% ipython --no-banner

In [1]: import numpy as np

In [2]: from numpy import linalg as LA

In [3]: np.set_printoptions(precision=2, suppress=True, linewidth=160, legacy="1.25")

In [4]: rnd = lambda a: np.round(a, 2) + 0

In [5]: m1 = np.maximum(np.array([[2, 0],
   ...:     [1, 1],
   ...:     [1, 2],
   ...:     [2, 0],
   ...:     [0, 0],
   ...:     [0, 3],
   ...:     [1, 2],
   ...:     [2, 3],
   ...:     [3, 3],
   ...:     [0, 0],
   ...:     [2, 2],
   ...:     [0, 3],
   ...:     [1, 3],
   ...:     [1, 0],
   ...:     [3, 2],
   ...:     [1, 0],
   ...:     [0, 2],
   ...:     [1, 1],
   ...:     [1, 2],
   ...:     [1, 0],
   ...:     [0, 1]]) @ np.array([[1, 0, 2, 0, 3], [3, 0, 0, 1, 0]]) + np.array([4, 2, 4, 2, 2]), 0)

In [6]: print(m1)
[[ 6  2  8  2  8]
 [ 8  2  6  3  5]
 [11  2  6  4  5]
 [ 6  2  8  2  8]
 [ 4  2  4  2  2]
 [13  2  4  5  2]
 [11  2  6  4  5]
 [15  2  8  5  8]
 [16  2 10  5 11]
 [ 4  2  4  2  2]
 [12  2  8  4  8]
 [13  2  4  5  2]
 [14  2  6  5  5]
 [ 5  2  6  2  5]
 [13  2 10  4 11]
 [ 5  2  6  2  5]
 [10  2  4  4  2]
 [ 8  2  6  3  5]
 [11  2  6  4  5]
 [ 5  2  6  2  5]
 [ 7  2  4  3  2]]

In [7]: # rows 0 and 3 are equal

In [8]: print(m1.sum(axis=1))
[26 24 28 26 14 26 28 38 44 14 34 26 32 20 40 20 22 24 28 20 18]

In [9]: print(rnd(LA.svd(m1, compute_uv=False)))
[62.73 13.2   4.49  0.    0.  ]

In [10]: print(rnd(LA.norm(m1)))
64.27

In [11]: print(LA.matrix_rank(m1))
3

In [12]: print(np.diff(m1, axis=0))
[[  2   0  -2   1  -3]
 [  3   0   0   1   0]
 [ -5   0   2  -2   3]
 [ -2   0  -4   0  -6]
 [  9   0   0   3   0]
 [ -2   0   2  -1   3]
 [  4   0   2   1   3]
 [  1   0   2   0   3]
 [-12   0  -6  -3  -9]
 [  8   0   4   2   6]
 [  1   0  -4   1  -6]
 [  1   0   2   0   3]
 [ -9   0   0  -3   0]
 [  8   0   4   2   6]
 [ -8   0  -4  -2  -6]
 [  5   0  -2   2  -3]
 [ -2   0   2  -1   3]
 [  3   0   0   1   0]
 [ -6   0   0  -2   0]
 [  2   0  -2   1  -3]]

In [13]: print(m1.sum(axis=0))
[197  42 130  72 111]

In [14]: print(np.abs(m1).max())
16

In [15]: print(np.count_nonzero(m1))
105

In [16]: print(m1 - m1[0])
[[ 0  0  0  0  0]
 [ 2  0 -2  1 -3]
 [ 5  0 -2  2 -3]
 [ 0  0  0  0  0]
 [-2  0 -4  0 -6]
 [ 7  0 -4  3 -6]
 [ 5  0 -2  2 -3]
 [ 9  0  0  3  0]
 [10  0  2  3  3]
 [-2  0 -4  0 -6]
 [ 6  0  0  2  0]
 [ 7  0 -4  3 -6]
 [ 8  0 -2  3 -3]
 [-1  0 -2  0 -3]
 [ 7  0  2  2  3]
 [-1  0 -2  0 -3]
 [ 4  0 -4  2 -6]
 [ 2  0 -2  1 -3]
 [ 5  0 -2  2 -3]
 [-1  0 -2  0 -3]
 [ 1  0 -4  1 -6]]

In [17]: left, s, vt = LA.svd(m1)

In [18]: vecs = vt[:(s > 1e-8).sum()]

In [19]: rng = np.random.default_rng(761291)

In [20]: vec = m1[17] + -1 * m1[15] + rng.integers(2) * np.eye(5)[2]

In [21]: print(vec)
[3. 0. 1. 1. 0.]

In [22]: print(np.allclose(vecs.T @ vecs @ vec, vec))
False

In [23]: print(rnd(np.diag(vecs.T @ vecs)))
[0.91 0.41 0.67 0.19 0.82]

In [24]: print(LA.matrix_rank(np.vstack([m1, vec])))
4

In [25]: print(rnd(vecs.T @ vecs))
[[ 0.91 -0.06 -0.04  0.27  0.06]
 [-0.06  0.41  0.38  0.19 -0.24]
 [-0.04  0.38  0.67  0.13  0.24]
 [ 0.27  0.19  0.13  0.19 -0.18]
 [ 0.06 -0.24  0.24 -0.18  0.82]]

In [26]: vec = np.array([3, 1, -1, -2, -2])

In [27]: h = np.maximum(m1 @ vec, 0)

In [28]: print(m1 * (h > 1e-9)[:, None])
[[ 0  0  0  0  0]
 [ 8  2  6  3  5]
 [11  2  6  4  5]
 [ 0  0  0  0  0]
 [ 4  2  4  2  2]
 [13  2  4  5  2]
 [11  2  6  4  5]
 [15  2  8  5  8]
 [16  2 10  5 11]
 [ 4  2  4  2  2]
 [12  2  8  4  8]
 [13  2  4  5  2]
 [14  2  6  5  5]
 [ 0  0  0  0  0]
 [13  2 10  4 11]
 [ 0  0  0  0  0]
 [10  2  4  4  2]
 [ 8  2  6  3  5]
 [11  2  6  4  5]
 [ 0  0  0  0  0]
 [ 7  2  4  3  2]]

In [29]: print(h)
[ 0  4 11  0  2 23 11 13  8  2  6 23 18  0  1  0 16  4 11  0  9]

In [30]: print(np.maximum(m1 @ (3 * vec), 0))
[ 0 12 33  0  6 69 33 39 24  6 18 69 54  0  3  0 48 12 33  0 27]

In [31]: rk = LA.matrix_rank(m1)

In [32]: print(rk)
3

In [33]: N = LA.svd(m1)[2][rk:].T

In [34]: print(LA.matrix_rank(m1.T @ m1), LA.matrix_rank(m1 @ m1.T))
3 3

In [35]: print([int(LA.matrix_rank(m1[:, :j + 1])) for j in range(5)])
[1, 2, 3, 3, 3]

In [36]: print(LA.matrix_rank(m1, rtol=0.1))
2

In [37]: print(rnd(LA.norm(m1, 2) / LA.norm(m1)))
0.98

In [38]: print([round(float(x), 2) for x in LA.svd(m1, compute_uv=False)[:3]])
[62.73, 13.2, 4.49]

In [39]: feats = np.load("block16.npy")

In [40]: print(feats)
[[ 1  0  0  0]
 [-1  1  0  0]
 [-2  2  1  0]
 [ 3 -2 -1  1]]

In [41]: f = np.array([0, 0, -1, -1])

In [42]: out = feats + np.outer(f, np.eye(4)[1])

In [43]: print(rnd(LA.det(out) / LA.det(feats)), rnd(1 + LA.solve(feats, f)[1]))
1.0 1.0

In [44]: print(out)
[[ 1.  0.  0.  0.]
 [-1.  1.  0.  0.]
 [-2.  1.  1.  0.]
 [ 3. -3. -1.  1.]]

In [45]: print(LA.matrix_rank(out - feats))
1

In [46]: print(rnd(LA.norm(feats, 1)), rnd(LA.norm(feats, np.inf)))
7.0 7.0

In [47]: print(feats[0] @ feats[1])
-1

In [48]: print(rnd(LA.norm(feats) ** 2 / LA.norm(feats, 2) ** 2))
1.05

In [49]: print(LA.norm(feats, axis=1).argmax())
3

In [50]: print(rnd(LA.norm(feats, axis=0)))
[3.87 3.   1.41 1.  ]

In [51]: print(rnd(LA.norm(feats[0], 1)), rnd(LA.norm(feats[0], np.inf)))
1.0 1.0

In [52]: print(rnd(LA.norm(feats, axis=1)))
[1.   1.41 3.   3.87]
